$ python3 -q
>>> import numpy as np
>>> np.set_printoptions(suppress=True, linewidth=100)
>>> def rd(a):
...     return np.round(a, 3) + 0
... 
>>> feats = -3 * np.eye(12) + np.eye(12, k=1)
>>> print(feats)
[[-3.  1.  0.  0.  0.  0.  0.  0.  0.  0.  0.  0.]
 [ 0. -3.  1.  0.  0.  0.  0.  0.  0.  0.  0.  0.]
 [ 0.  0. -3.  1.  0.  0.  0.  0.  0.  0.  0.  0.]
 [ 0.  0.  0. -3.  1.  0.  0.  0.  0.  0.  0.  0.]
 [ 0.  0.  0.  0. -3.  1.  0.  0.  0.  0.  0.  0.]
 [ 0.  0.  0.  0.  0. -3.  1.  0.  0.  0.  0.  0.]
 [ 0.  0.  0.  0.  0.  0. -3.  1.  0.  0.  0.  0.]
 [ 0.  0.  0.  0.  0.  0.  0. -3.  1.  0.  0.  0.]
 [ 0.  0.  0.  0.  0.  0.  0.  0. -3.  1.  0.  0.]
 [ 0.  0.  0.  0.  0.  0.  0.  0.  0. -3.  1.  0.]
 [ 0.  0.  0.  0.  0.  0.  0.  0.  0.  0. -3.  1.]
 [ 0.  0.  0.  0.  0.  0.  0.  0.  0.  0.  0. -3.]]
>>> O, V = np.linalg.qr(feats[:, :11])[0], np.linalg.qr(feats[:, 11:])[0]
>>> s = np.linalg.svd(O.T @ V, compute_uv=False)
>>> (s > 0.9).sum()
np.int64(0)
>>> rd(np.linalg.norm(O @ O.T - V @ V.T, 2))
np.float64(1.0)
>>> M2 = feats / np.linalg.norm(feats, axis=1, keepdims=True)
>>> gram = M2 @ M2.T
>>> print(np.argwhere(np.triu(np.abs(gram) > 0.95, 1)))
[]
>>> rd(gram[0])
array([ 1. , -0.3,  0. ,  0. ,  0. ,  0. ,  0. ,  0. ,  0. ,  0. ,  0. ,  0. ])
>>> np.degrees(np.arccos(np.clip(gram[0, 4], -1, 1)))
np.float64(90.0)
>>> (gram - 2 * np.eye(12)).round(6).argmax(axis=1)
array([2, 3, 0, 0, 0, 0, 0, 0, 0, 0, 0, 0])
>>> print(rd(gram))
[[ 1.    -0.3    0.     0.     0.     0.     0.     0.     0.     0.     0.     0.   ]
 [-0.3    1.    -0.3    0.     0.     0.     0.     0.     0.     0.     0.     0.   ]
 [ 0.    -0.3    1.    -0.3    0.     0.     0.     0.     0.     0.     0.     0.   ]
 [ 0.     0.    -0.3    1.    -0.3    0.     0.     0.     0.     0.     0.     0.   ]
 [ 0.     0.     0.    -0.3    1.    -0.3    0.     0.     0.     0.     0.     0.   ]
 [ 0.     0.     0.     0.    -0.3    1.    -0.3    0.     0.     0.     0.     0.   ]
 [ 0.     0.     0.     0.     0.    -0.3    1.    -0.3    0.     0.     0.     0.   ]
 [ 0.     0.     0.     0.     0.     0.    -0.3    1.    -0.3    0.     0.     0.   ]
 [ 0.     0.     0.     0.     0.     0.     0.    -0.3    1.    -0.3    0.     0.   ]
 [ 0.     0.     0.     0.     0.     0.     0.     0.    -0.3    1.    -0.3    0.   ]
 [ 0.     0.     0.     0.     0.     0.     0.     0.     0.    -0.3    1.    -0.316]
 [ 0.     0.     0.     0.     0.     0.     0.     0.     0.     0.    -0.316  1.   ]]
>>> rng = np.random.default_rng(3354)
>>> z = rng.permutation(12)
>>> M2 = feats[:, z] * rng.choice([-1, 1], 12)
>>> M2
array([[ 0.,  0.,  1.,  0.,  0.,  0.,  0., -0., -0.,  0.,  0., -3.],
       [ 0.,  0., -3.,  0.,  0.,  1.,  0., -0., -0.,  0.,  0.,  0.],
       [ 1.,  0.,  0.,  0.,  0., -3.,  0., -0., -0.,  0.,  0.,  0.],
       [-3.,  0.,  0.,  1.,  0.,  0.,  0., -0., -0.,  0.,  0.,  0.],
       [ 0.,  0.,  0., -3.,  0.,  0.,  0., -1., -0.,  0.,  0.,  0.],
       [ 0.,  0.,  0.,  0.,  0.,  0.,  0.,  3., -1.,  0.,  0.,  0.],
       [ 0.,  1.,  0.,  0.,  0.,  0.,  0., -0.,  3.,  0.,  0.,  0.],
       [ 0., -3.,  0.,  0.,  0.,  0.,  0., -0., -0.,  1.,  0.,  0.],
       [ 0.,  0.,  0.,  0.,  0.,  0.,  0., -0., -0., -3.,  1.,  0.],
       [ 0.,  0.,  0.,  0.,  0.,  0.,  1., -0., -0.,  0., -3.,  0.],
       [ 0.,  0.,  0.,  0.,  1.,  0., -3., -0., -0.,  0.,  0.,  0.],
       [ 0.,  0.,  0.,  0., -3.,  0.,  0., -0., -0.,  0.,  0.,  0.]])
>>> U, _, VT = np.linalg.svd(feats.T @ M2)
>>> rd(U @ VT)
array([[ 0.,  0.,  0.,  0.,  0.,  0.,  0.,  0.,  0.,  0.,  0.,  1.],
       [ 0.,  0.,  1.,  0.,  0.,  0.,  0.,  0.,  0.,  0.,  0.,  0.],
       [ 0.,  0.,  0.,  0.,  0.,  1.,  0.,  0.,  0.,  0.,  0.,  0.],
       [ 1.,  0.,  0.,  0.,  0.,  0.,  0.,  0.,  0.,  0.,  0.,  0.],
       [ 0.,  0.,  0.,  1.,  0.,  0.,  0.,  0.,  0.,  0.,  0.,  0.],
       [ 0.,  0.,  0.,  0.,  0.,  0.,  0., -1.,  0.,  0.,  0.,  0.],
       [ 0.,  0.,  0.,  0.,  0.,  0.,  0.,  0., -1.,  0.,  0.,  0.],
       [ 0.,  1.,  0.,  0.,  0.,  0.,  0.,  0.,  0.,  0.,  0.,  0.],
       [ 0.,  0.,  0.,  0.,  0.,  0.,  0.,  0.,  0.,  1.,  0.,  0.],
       [ 0.,  0.,  0.,  0.,  0.,  0.,  0.,  0.,  0.,  0.,  1.,  0.],
       [ 0.,  0.,  0.,  0.,  0.,  0.,  1.,  0.,  0.,  0.,  0.,  0.],
       [ 0.,  0.,  0.,  0.,  1.,  0.,  0.,  0.,  0.,  0.,  0.,  0.]])
>>> z
array([ 3,  7,  1,  4, 11,  2, 10,  5,  6,  8,  9,  0])
>>> rd(np.linalg.lstsq(feats, M2)[0])
array([[ 0.,  0.,  0.,  0.,  0.,  0.,  0.,  0.,  0.,  0.,  0.,  1.],
       [ 0.,  0.,  1.,  0.,  0.,  0.,  0.,  0.,  0.,  0.,  0.,  0.],
       [ 0.,  0.,  0.,  0.,  0.,  1.,  0.,  0.,  0.,  0.,  0.,  0.],
       [ 1.,  0.,  0.,  0.,  0.,  0.,  0.,  0.,  0.,  0.,  0.,  0.],
       [ 0.,  0.,  0.,  1.,  0.,  0.,  0.,  0.,  0.,  0.,  0.,  0.],
       [ 0.,  0.,  0.,  0.,  0.,  0.,  0., -1.,  0.,  0.,  0.,  0.],
       [ 0.,  0.,  0.,  0.,  0.,  0.,  0.,  0., -1.,  0.,  0.,  0.],
       [ 0.,  1.,  0.,  0.,  0.,  0.,  0.,  0.,  0.,  0.,  0.,  0.],
       [ 0.,  0.,  0.,  0.,  0.,  0.,  0.,  0.,  0.,  1.,  0.,  0.],
       [ 0.,  0.,  0.,  0.,  0.,  0.,  0.,  0.,  0.,  0.,  1.,  0.],
       [ 0.,  0.,  0.,  0.,  0.,  0.,  1.,  0.,  0.,  0.,  0.,  0.],
       [ 0.,  0.,  0.,  0.,  1.,  0.,  0.,  0.,  0.,  0.,  0.,  0.]])
>>> f, v = feats[10], feats[5]
>>> print(f @ v)
0.0
>>> print(f @ f)
10.0
>>> p = (f @ v) / (f @ f) * f
>>> v - p
array([ 0.,  0.,  0.,  0.,  0., -3.,  1.,  0.,  0.,  0.,  0.,  0.])
>>> p
array([ 0.,  0.,  0.,  0.,  0.,  0.,  0.,  0.,  0.,  0., -0.,  0.])
>>> print((v - p) @ f)
0.0
>>> np.outer(f, v)
array([[ 0.,  0.,  0.,  0.,  0., -0.,  0.,  0.,  0.,  0.,  0.,  0.],
       [ 0.,  0.,  0.,  0.,  0., -0.,  0.,  0.,  0.,  0.,  0.,  0.],
       [ 0.,  0.,  0.,  0.,  0., -0.,  0.,  0.,  0.,  0.,  0.,  0.],
       [ 0.,  0.,  0.,  0.,  0., -0.,  0.,  0.,  0.,  0.,  0.,  0.],
       [ 0.,  0.,  0.,  0.,  0., -0.,  0.,  0.,  0.,  0.,  0.,  0.],
       [ 0.,  0.,  0.,  0.,  0., -0.,  0.,  0.,  0.,  0.,  0.,  0.],
       [ 0.,  0.,  0.,  0.,  0., -0.,  0.,  0.,  0.,  0.,  0.,  0.],
       [ 0.,  0.,  0.,  0.,  0., -0.,  0.,  0.,  0.,  0.,  0.,  0.],
       [ 0.,  0.,  0.,  0.,  0., -0.,  0.,  0.,  0.,  0.,  0.,  0.],
       [ 0.,  0.,  0.,  0.,  0., -0.,  0.,  0.,  0.,  0.,  0.,  0.],
       [-0., -0., -0., -0., -0.,  9., -3., -0., -0., -0., -0., -0.],
       [ 0.,  0.,  0.,  0.,  0., -3.,  1.,  0.,  0.,  0.,  0.,  0.]])
>>> X = np.loadtxt("arr.csv", delimiter=",")
>>> X
array([[1., 2., 2., 2., 0.],
       [2., 1., 2., 2., 2.],
       [2., 2., 1., 2., 2.],
       [2., 2., 2., 1., 2.],
       [0., 2., 2., 2., 1.]])
>>> vec = np.array([2, 3, 0, 5, 4])
>>> np.linalg.norm(X @ vec) <= np.linalg.norm(X, 2) * np.linalg.norm(vec) + 1e-9
np.True_
>>> (X @ vec).argmax()
np.int64(2)
>>> np.sign((X @ vec).round(6))
array([1., 1., 1., 1., 1.])
>>> M2 = np.array([[2, -1, -3, 0, 2],
...     [3, 3, -2, -2, 1],
...     [1, 2, 1, 2, -2],
...     [-2, 3, -1, 1, 2],
...     [1, 3, 1, -2, 3]])
>>> arr = M2 - M2.T
>>> arr
array([[ 0, -4, -4,  2,  1],
       [ 4,  0, -4, -5, -2],
       [ 4,  4,  0,  3, -3],
       [-2,  5, -3,  0,  4],
       [-1,  2,  3, -4,  0]])
>>> z = rng.permutation(5)
>>> M2 = X[:, z] * rng.choice([-1, 1], 5)
>>> M2
array([[ 2., -0., -2.,  2.,  1.],
       [ 2., -2., -2.,  1.,  2.],
       [ 1., -2., -2.,  2.,  2.],
       [ 2., -2., -1.,  2.,  2.],
       [ 2., -1., -2.,  2.,  0.]])
>>> U, _, VT = np.linalg.svd(X.T @ M2)
>>> rd(U @ VT)
array([[ 0.,  0.,  0.,  0.,  1.],
       [ 0.,  0.,  0.,  1.,  0.],
       [ 1.,  0.,  0.,  0.,  0.],
       [ 0.,  0., -1.,  0.,  0.],
       [ 0., -1.,  0.,  0.,  0.]])
>>> z
array([2, 4, 3, 1, 0])
>>> M2 @ M2
array([[ 8., -1., -4.,  6.,  2.],
       [ 4.,  4., -1.,  4., -4.],
       [ 4.,  2.,  0.,  4., -3.],
       [ 7.,  0., -4.,  8.,  0.],
       [ 4.,  2.,  0.,  3.,  0.]])
>>> np.allclose(M2, M2.T)
False
>>> (M2 + M2.T) / 2
array([[ 2. ,  1. , -0.5,  2. ,  1.5],
       [ 1. , -2. , -2. , -0.5,  0.5],
       [-0.5, -2. , -2. ,  0.5,  0. ],
       [ 2. , -0.5,  0.5,  2. ,  2. ],
       [ 1.5,  0.5,  0. ,  2. ,  0. ]])
>>> X @ X
array([[13., 12., 12., 12., 12.],
       [12., 17., 16., 16., 12.],
       [12., 16., 17., 16., 12.],
       [12., 16., 16., 17., 12.],
       [12., 12., 12., 12., 13.]])
>>> np.trace(X)
np.float64(5.0)
>>> rd(np.linalg.det(X))
np.float64(-19.0)
>>> (X + X.T) / 2
array([[1., 2., 2., 2., 0.],
       [2., 1., 2., 2., 2.],
       [2., 2., 1., 2., 2.],
       [2., 2., 2., 1., 2.],
       [0., 2., 2., 2., 1.]])
>>> np.allclose(X, X.T)
True
>>> rd(np.abs(np.linalg.eigvals(X)).max())
np.float64(8.292)
>>> rd(np.linalg.matrix_power(X, 2))
array([[13., 12., 12., 12., 12.],
       [12., 17., 16., 16., 12.],
       [12., 16., 17., 16., 12.],
       [12., 16., 16., 17., 12.],
       [12., 12., 12., 12., 13.]])
>>> U, s, VT = np.linalg.svd(arr)
>>> np.argmax(s[:-1] / (s[1:] + 1e-6)) + 1
np.int64(4)
>>> M2 = U[:, :4] @ np.diag(s[:4]) @ VT[:4]
>>> print(np.linalg.matrix_rank(M2))
4
>>> rd(M2)
array([[ 0., -4., -4.,  2.,  1.],
       [ 4.,  0., -4., -5., -2.],
       [ 4.,  4.,  0.,  3., -3.],
       [-2.,  5., -3.,  0.,  4.],
       [-1.,  2.,  3., -4.,  0.]])
>>> rd(np.linalg.norm(arr - M2) / np.linalg.norm(arr))
np.float64(0.0)
>>> rd(np.linalg.norm(arr - M2, 2)), rd(s[4])
(np.float64(0.0), np.float64(0.0))
>>> m1 = np.load("dump.npy")
>>> m1
array([[ 2,  1,  2,  1,  2,  1],
       [ 1, -2,  1, -2,  1, -2],
       [-2,  2, -2,  2, -2,  2],
       [ 2,  1,  2,  1,  2,  1],
       [ 1, -2,  1, -2,  1, -2],
       [-2,  2, -2,  2, -2,  2]])
>>> rd(m1.mean(axis=0))
array([0.333, 0.333, 0.333, 0.333, 0.333, 0.333])
>>> np.abs(m1).max()
np.int64(2)
>>> z = rng.permutation(6)
>>> z
array([1, 4, 5, 0, 3, 2])
>>> M2 = m1[z][:, z]
>>> print(rd(np.sort(np.abs(np.linalg.eigvals(M2)))))
[0. 0. 0. 0. 0. 2.]
>>> rd(np.linalg.det(M2)), rd(np.linalg.det(m1[z]))
(np.float64(0.0), np.float64(0.0))
>>> np.allclose(M2, m1)
False
>>> M2 = m1[0, 0] * m1[1:] - np.outer(m1[1:, 0], m1[0])
>>> M2
array([[ 0, -5,  0, -5,  0, -5],
       [ 0,  6,  0,  6,  0,  6],
       [ 0,  0,  0,  0,  0,  0],
       [ 0, -5,  0, -5,  0, -5],
       [ 0,  6,  0,  6,  0,  6]])
>>> print(np.flatnonzero(~M2.round(6).any(axis=1)))
[2]
>>> np.linalg.matrix_rank(M2), np.linalg.matrix_rank(m1)
(np.int64(1), np.int64(2))
>>> J = np.array([[0.04, 0.92, 0.16, -0.96, 0.8, -0.04, -1.16],
...     [0.04, -1.67, 0.23, 2.05, -0.74, 0.8, 2.06],
...     [0.23, -0.26, 1.07, 0.93, 1.3, 1.57, 0.23],
...     [-0.6, -0.85, -2.75, -0.65, -4.3, -3.6, 1.3],
...     [-0.09, 2.0, -0.47, -2.57, 0.62, -1.23, -2.45],
...     [0.02, -1.76, 0.14, 2.1, -0.92, 0.7, 2.18]])
>>> M2 = J + rng.integers(-2, 3, (6, 2)) @ rng.integers(-2, 3, (2, 7))
>>> rd(M2)
array([[ 4.04, -5.08,  4.16, -6.96,  6.8 , -6.04, -3.16],
       [-1.96, -0.67,  2.23,  3.05,  0.26, -0.2 ,  3.06],
       [ 2.23, -4.26,  5.07, -3.07,  6.3 , -3.43, -0.77],
       [-2.6 , -0.85,  1.25, -0.65, -1.3 , -6.6 ,  2.3 ],
       [-0.09,  0.  ,  3.53, -4.57,  4.62, -5.23, -2.45],
       [-1.98, -1.76,  4.14,  2.1 ,  2.08, -2.3 ,  3.18]])
>>> print(np.linalg.matrix_rank(M2 - J, tol=1e-8))
2
>>> rd(M2 - J)
array([[ 4., -6.,  4., -6.,  6., -6., -2.],
       [-2.,  1.,  2.,  1.,  1., -1.,  1.],
       [ 2., -4.,  4., -4.,  5., -5., -1.],
       [-2.,  0.,  4.,  0.,  3., -3.,  1.],
       [ 0., -2.,  4., -2.,  4., -4.,  0.],
       [-2.,  0.,  4.,  0.,  3., -3.,  1.]])
>>> print(rd(np.linalg.svd(M2 - J, compute_uv=False)))
[19.047  8.198  0.     0.     0.     0.   ]
>>> np.abs(M2 - J).sum(axis=1)
array([34.,  9., 25., 13., 16., 13.])
>>> M = np.array([[3.3, -2.0, 1.0, -1.0, 2.0],
...     [2.0, 2.3, -1.0, -3.0, 1.0],
...     [0.0, 1.0, -0.7, -3.0, 3.0],
...     [3.0, -3.0, -2.0, 2.3, -1.0],
...     [3.0, -2.0, 1.0, -1.0, 2.3]])
>>> f = np.array([1, -1, -3, -3, 1])
>>> M2 = M + np.outer(f, np.eye(5)[4])
>>> np.linalg.matrix_rank(M2 - M)
np.int64(1)
